% ipython --no-banner

In [1]: import numpy as np

In [2]: from numpy import linalg as LA

In [3]: np.set_printoptions(precision=2, suppress=True, linewidth=140, floatmode="fixed")

In [4]: m1 = np.loadtxt("case12.csv", delimiter=",")

In [5]: m1
Out[5]: 
array([[ -0.40,  -2.43,  -0.80,   1.61],
       [  1.22,   7.22,   2.41,  -4.81],
       [ -0.21,  -1.19,  -0.41,   0.79],
       [  1.60,   9.61,   3.18,  -6.40],
       [ -1.65,  -9.60,  -3.17,   6.42],
       [ -0.79,  -4.79,  -1.63,   3.19],
       [  0.40,   2.39,   0.80,  -1.60],
       [ -0.78,  -4.80,  -1.62,   3.17],
       [ -1.00,  -6.02,  -2.00,   4.00],
       [  1.35,   8.40,   2.80,  -5.60],
       [  1.82,  10.81,   3.57,  -7.19],
       [  0.60,   3.59,   1.20,  -2.45],
       [  1.82,  10.82,   3.62,  -7.20],
       [ -1.00,  -6.01,  -2.00,   3.98],
       [  0.00,  -0.01,   0.01,  -0.01],
       [  1.00,   5.96,   2.00,  -3.97],
       [ -1.00,  -6.02,  -1.97,   4.00],
       [ -0.19,  -1.19,  -0.41,   0.80],
       [  1.56,   9.56,   3.19,  -6.39],
       [ -1.81, -10.82,  -3.63,   7.16],
       [  1.18,   7.18,   2.38,  -4.81],
       [  0.81,   4.81,   1.59,  -3.21],
       [ -1.80, -10.82,  -3.57,   7.18],
       [  1.77,  10.80,   3.57,  -7.19],
       [  1.36,   8.42,   2.78,  -5.61],
       [ -1.22,  -7.24,  -2.41,   4.80],
       [ -1.16,  -7.20,  -2.41,   4.77],
       [  0.76,   4.79,   1.60,  -3.22]])

In [6]: q, evecs = LA.qr(m1[:, :2])[0], LA.qr(m1[:, 2:])[0]

In [7]: s = LA.svd(q.T @ evecs, compute_uv=False)

In [8]: np.degrees(np.arccos(s.clip(0, 1)))
Out[8]: array([ 0.20, 85.92])

In [9]: feats = np.loadtxt("arr.csv", delimiter=",")

In [10]: feats
Out[10]: 
array([[ 0.07, -0.36, -0.93],
       [-0.36,  0.86, -0.36],
       [-0.93, -0.36,  0.07]])

In [11]: feats.sum(axis=0)
Out[11]: array([-1.22,  0.15, -1.22])

In [12]: feats[:, 3]
Traceback (most recent call last):
  Cell In[12], line 1
    feats[:, 3]
IndexError: index 3 is out of bounds for axis 1 with size 3


In [13]: data = np.array([[0.8, -0.1, 0.2, 0.8, -0.5],
    ...:     [-1.0, -1.8, -0.7, -1.1, 0.2],
    ...:     [-0.5, -0.3, 0.4, -0.7, -0.4]])

In [14]: data[:, 1] *= 10

In [15]: data
Out[15]: 
array([[  0.80,  -1.00,   0.20,   0.80,  -0.50],
       [ -1.00, -18.00,  -0.70,  -1.10,   0.20],
       [ -0.50,  -3.00,   0.40,  -0.70,  -0.40]])

In [16]: f = np.array([-1, 3, 2])

In [17]: np.cross(data[2, :3], data[1, :3])
Out[17]: array([ 9.30, -0.75,  6.00])

In [18]: np.convolve(data[2], f)
Out[18]: array([  0.50,   1.50, -10.40,  -4.10,  -0.90,  -2.60,  -0.80])

In [19]: th = np.radians(36)

In [20]: Rm = np.eye(5)

In [21]: Rm[2, 2] = Rm[1, 1] = np.cos(th)

In [22]: Rm[2, 1], Rm[1, 2] = -np.sin(th), np.sin(th)

In [23]: Rm
Out[23]: 
array([[ 1.00,  0.00,  0.00,  0.00,  0.00],
       [ 0.00,  0.81,  0.59,  0.00,  0.00],
       [ 0.00, -0.59,  0.81,  0.00,  0.00],
       [ 0.00,  0.00,  0.00,  1.00,  0.00],
       [ 0.00,  0.00,  0.00,  0.00,  1.00]])

In [24]: other = data @ Rm.T

In [25]: LA.svd(data, compute_uv=False), LA.svd(other, compute_uv=False)
Out[25]: (array([18.35,  1.38,  0.82]), array([18.35,  1.38,  0.82]))

In [26]: np.round(LA.det(Rm), 2), round(float(np.trace(Rm)), 2)
Out[26]: (np.float64(1.0), 4.62)

In [27]: np.allclose(LA.norm(data, axis=1), LA.norm(other, axis=1))
Out[27]: True

In [28]: M = np.array([[-0.74, 0.71, 0.05], [0.71, 1.08, -0.51], [0.05, -0.51, 1.66]])

In [29]: proj = np.triu(np.array([[2, 1, 3], [3, 3, 1], [0, 0, 1]]), 1) + np.eye(3)

In [30]: other = proj @ M @ LA.inv(proj)

In [31]: proj @ M - M @ proj
Out[31]: 
array([[ 0.86,  0.29,  5.98],
       [ 0.05, -1.22, -1.55],
       [ 0.00, -0.05,  0.36]])

In [32]: round(float(np.trace(other)), 2), np.trace(M)
Out[32]: (2.0, np.float64(2.0))

In [33]: np.round(LA.det(other), 2)
Out[33]: np.float64(-2.01)

In [34]: np.poly(other)
Out[34]: array([ 1.00, -2.00, -1.00,  2.01])

In [35]: other = LA.inv(M)

In [36]: (np.abs(other) > 1e-9).astype(int)
Out[36]: 
array([[1, 1, 1],
       [1, 1, 1],
       [1, 1, 1]])

In [37]: np.round(LA.slogdet(M)[0], 2)
Out[37]: np.float64(-1.0)

In [38]: round(float(LA.det(M) * LA.det(other)), 2)
Out[38]: 1.0

In [39]: other
Out[39]: 
array([[-0.76,  0.60,  0.21],
       [ 0.60,  0.61,  0.17],
       [ 0.21,  0.17,  0.65]])

In [40]: np.round(M @ other, 2) + 0
Out[40]: 
array([[1.00, 0.00, 0.00],
       [0.00, 1.00, 0.00],
       [0.00, 0.00, 1.00]])

In [41]: np.round(LA.cond(M), 2)
Out[41]: np.float64(1.99)

In [42]: np.allclose(other, M.T)
Out[42]: False

In [43]: def softmax(z):
    ...:     e = np.exp(z - z.max(axis=-1, keepdims=True))
    ...:     return e / e.sum(axis=-1, keepdims=True)
    ...: 

In [44]: softmax(other).sum(axis=1)
Out[44]: array([1.00, 1.00, 1.00])

In [45]: softmax(other[2])
Out[45]: array([0.28, 0.27, 0.44])

In [46]: S = other @ other.T / np.sqrt(3)

In [47]: softmax(S)
Out[47]: 
array([[0.47, 0.26, 0.28],
       [0.26, 0.42, 0.33],
       [0.29, 0.34, 0.37]])

In [48]: softmax(S).round(6).argmax(axis=1)
Out[48]: array([0, 1, 2])

In [49]: softmax(S)[2] @ other
Out[49]: array([0.06, 0.44, 0.36])

In [50]: round(LA.norm(M[2], 1), 2), np.round(LA.norm(M[2], np.inf), 2)
Out[50]: (np.float64(2.22), np.float64(1.66))

In [51]: LA.norm(M, axis=0)
Out[51]: array([1.03, 1.39, 1.74])

In [52]: np.round(LA.norm(M, 2), 2)
Out[52]: np.float64(2.0)

In [53]: np.all(LA.eigvalsh(M) > 0)
Out[53]: np.False_

In [54]: F = np.array([[-1, 2, 0], [2, 5, 3], [1, 4, 2]])

In [55]: # looks like rank 2

In [56]: proj = np.triu(np.array([[0, 0, -1], [2, 3, 2], [3, -1, 3]]), 1) + np.eye(3)

In [57]: other = proj @ F @ LA.inv(proj)

In [58]: other
Out[58]: 
array([[ -2.00,  -2.00,   0.00],
       [  4.00,  13.00, -15.00],
       [  1.00,   4.00,  -5.00]])

In [59]: LA.matrix_rank(other)
Out[59]: np.int64(2)

In [60]: round(LA.det(other), 2)
Out[60]: np.float64(0.0)

In [61]: W = np.array([[2, 1, 0, -1, 2], [2, -2, -2, -2, -2], [-2, 2, -2, 0, -1]])

In [62]: beta = np.array([-2, 2, -3, 2, 2])

In [63]: act = np.maximum(F @ W + beta, 0)

In [64]: act
Out[64]: 
array([[0, 0, 0, 0, 0],
       [6, 0, 0, 0, 0],
       [4, 0, 0, 0, 0]])

In [65]: (act > 0).mean(axis=0)
Out[65]: array([0.67, 0.00, 0.00, 0.00, 0.00])

In [66]: Z = np.array([[-3, 2, 3], [-3, 3, -3], [-1, -1, -2], [-2, 3, -3], [-3, -3, 3]])

In [67]: act @ Z
Out[67]: 
array([[  0,   0,   0],
       [-18,  12,  18],
       [-12,   8,  12]])

In [68]: np.allclose(F[:-1].T @ LA.lstsq(F[:-1].T, F[-1])[0], F[-1])
Out[68]: True

In [69]: LA.lstsq(F[:-1].T, F[-1])[2]
Out[69]: np.int32(2)

In [70]: round(np.trace(LA.pinv(F) @ F), 2)
Out[70]: np.float64(2.0)

In [71]: rng = np.random.default_rng(41)

In [72]: z = rng.permutation(3)

In [73]: z
Out[73]: array([0, 1, 2])

In [74]: other = F[z][:, z]

In [75]: np.trace(other)
Out[75]: np.int64(6)

In [76]: np.allclose(other, F)
Out[76]: True

In [77]: np.diag(other)
Out[77]: array([-1,  5,  2])

In [78]: np.kron(np.eye(2, dtype=int), F)
Out[78]: 
array([[-1,  2,  0,  0,  0,  0],
       [ 2,  5,  3,  0,  0,  0],
       [ 1,  4,  2,  0,  0,  0],
       [ 0,  0,  0, -1,  2,  0],
       [ 0,  0,  0,  2,  5,  3],
       [ 0,  0,  0,  1,  4,  2]])

In [79]: round(float(LA.det(F[::-1])), 2)
Out[79]: 0.0

In [80]: A = np.load("sample7.npy")

In [81]: A
Out[81]: 
array([[  0,  -5,  -4,  -3],
       [  0, -10,  -8,  -6],
       [  0,   0,   0,   0]])

In [82]: # rows and columns are dependent

In [83]: Uu, s, Vt = LA.svd(A)

In [84]: evecs = Vt[:(s > 1e-8).sum()]

In [85]: x = A[2] + -3 * A[1] + rng.integers(2) * np.eye(4)[2]

In [86]: x
Out[86]: array([ 0.00, 30.00, 25.00, 18.00])

In [87]: LA.matrix_rank(np.vstack([A, x]))
Out[87]: np.int64(2)

In [88]: np.round(evecs.T @ evecs, 2) + 0
Out[88]: 
array([[0.00, 0.00, 0.00, 0.00],
       [0.00, 0.50, 0.40, 0.30],
       [0.00, 0.40, 0.32, 0.24],
       [0.00, 0.30, 0.24, 0.18]])

In [89]: Uu, s, Vt = LA.svd(A)

In [90]: np.argmax(s[:-1] / (s[1:] + 1e-6)) + 1
Out[90]: np.int64(1)

In [91]: s.round(2) + 0
Out[91]: array([15.81,  0.00,  0.00])

In [92]: other = Uu[:, :1] @ np.diag(s[:1]) @ Vt[:1]

In [93]: np.round(LA.norm(A - other, 2), 2), round(float(s[1]), 2)
Out[93]: (np.float64(0.0), 0.0)

In [94]: round(LA.norm(A - other) / LA.norm(A), 2)
Out[94]: np.float64(0.0)

In [95]: LA.matrix_rank(A, rtol=0.05)
Out[95]: np.int64(1)

In [96]: LA.matrix_rank(other)
Out[96]: np.int64(1)

In [97]: other.round(2) + 0
Out[97]: 
array([[  0.00,  -5.00,  -4.00,  -3.00],
       [  0.00, -10.00,  -8.00,  -6.00],
       [  0.00,   0.00,   0.00,   0.00]])

In [98]: np.round(np.abs(A - other).max(), 2)
Out[98]: np.float64(0.0)

In [99]: W0 = np.array([[-0.3, 0.2, -1.8], [1.9, -0.7, -1.4], [0.5, -2.8, -0.1]])

In [100]: W0
Out[100]: 
array([[-0.30,  0.20, -1.80],
       [ 1.90, -0.70, -1.40],
       [ 0.50, -2.80, -0.10]])

In [101]: f = np.array([-1, -2, -2])

In [102]: np.convolve(W0[2], f)
Out[102]: array([-0.50,  1.80,  4.70,  5.80,  0.20])

In [103]: np.array([np.convolve(row, f, "same") for row in W0])
Out[103]: 
array([[ 0.40,  2.00,  3.20],
       [-3.10, -1.00,  4.20],
       [ 1.80,  4.70,  5.80]])

In [104]: np.correlate(W0[2], W0[0], "full")
Out[104]: array([-0.90,  5.14, -0.53,  0.82,  0.03])

In [105]: np.cross(W0[2, :3], W0[0, :3])
Out[105]: array([ 5.06,  0.93, -0.74])
